>>> import numpy as np
>>> from numpy import linalg as LA
>>> np.set_printoptions(precision=2, suppress=True, linewidth=200, floatmode="fixed")
>>> tidy = lambda a: np.round(a, 2) + 0
>>> m1 = np.load("w.npy")
>>> m1
array([[-5.43, -3.14,  0.31],
       [-0.43,  2.48, -1.55],
       [ 0.58,  0.40,  0.57],
       [ 1.42, -0.30,  0.01],
       [ 1.84,  0.97,  1.12],
       [ 1.75,  0.01, -0.84],
       [-2.47, -5.53, -0.95],
       [-4.29,  1.96,  1.85],
       [-2.42, -0.52, -1.83],
       [-4.92, -3.45, -2.91],
       [ 0.20,  1.79,  1.81],
       [ 0.78,  3.94,  1.57],
       [ 0.01, -0.86, -3.27],
       [-4.41, -7.56, -2.89],
       [-1.93, -1.51, -0.37],
       [ 0.50,  0.97,  0.66],
       [ 0.15,  1.75, -0.27],
       [ 1.66,  0.26,  1.23],
       [ 0.87, -0.60, -0.64],
       [-3.33, -3.89,  0.04],
       [-4.19, -2.85,  0.68],
       [-3.51, -1.74,  2.45],
       [ 4.10,  4.30,  1.31],
       [ 1.38, -0.41,  1.27],
       [ 1.61, -0.35, -2.09],
       [-0.59,  4.47,  0.51],
       [ 1.75,  2.08, -2.77],
       [ 5.49,  3.75, -1.48],
       [-7.36, -4.26, -1.54],
       [ 2.05,  1.35,  1.03],
       [-0.06, -0.56,  0.29],
       [-1.89, -0.92, -1.96],
       [ 2.32,  1.32, -1.77],
       [-0.50, -1.98,  0.07],
       [ 3.55,  0.35, -0.61],
       [ 4.68,  7.10,  0.22],
       [ 0.86, -0.61, -0.20],
       [ 4.48,  2.00, -0.73],
       [ 0.86,  4.81,  0.56],
       [-1.34, -2.36,  0.02],
       [ 1.54,  1.39,  1.20],
       [ 0.10,  1.09,  2.49]])
>>> O, Rm = LA.qr(m1)
>>> O.shape, Rm.shape
((42, 3), (3, 3))
>>> tidy(abs(Rm[0, 0])), tidy(LA.norm(m1[:, 0]))
(np.float64(18.55), np.float64(18.55))
>>> tidy(O.T @ O)
array([[1.00, 0.00, 0.00],
       [0.00, 1.00, 0.00],
       [0.00, 0.00, 1.00]])
>>> np.allclose(Rm.T @ Rm, m1.T @ m1)
True
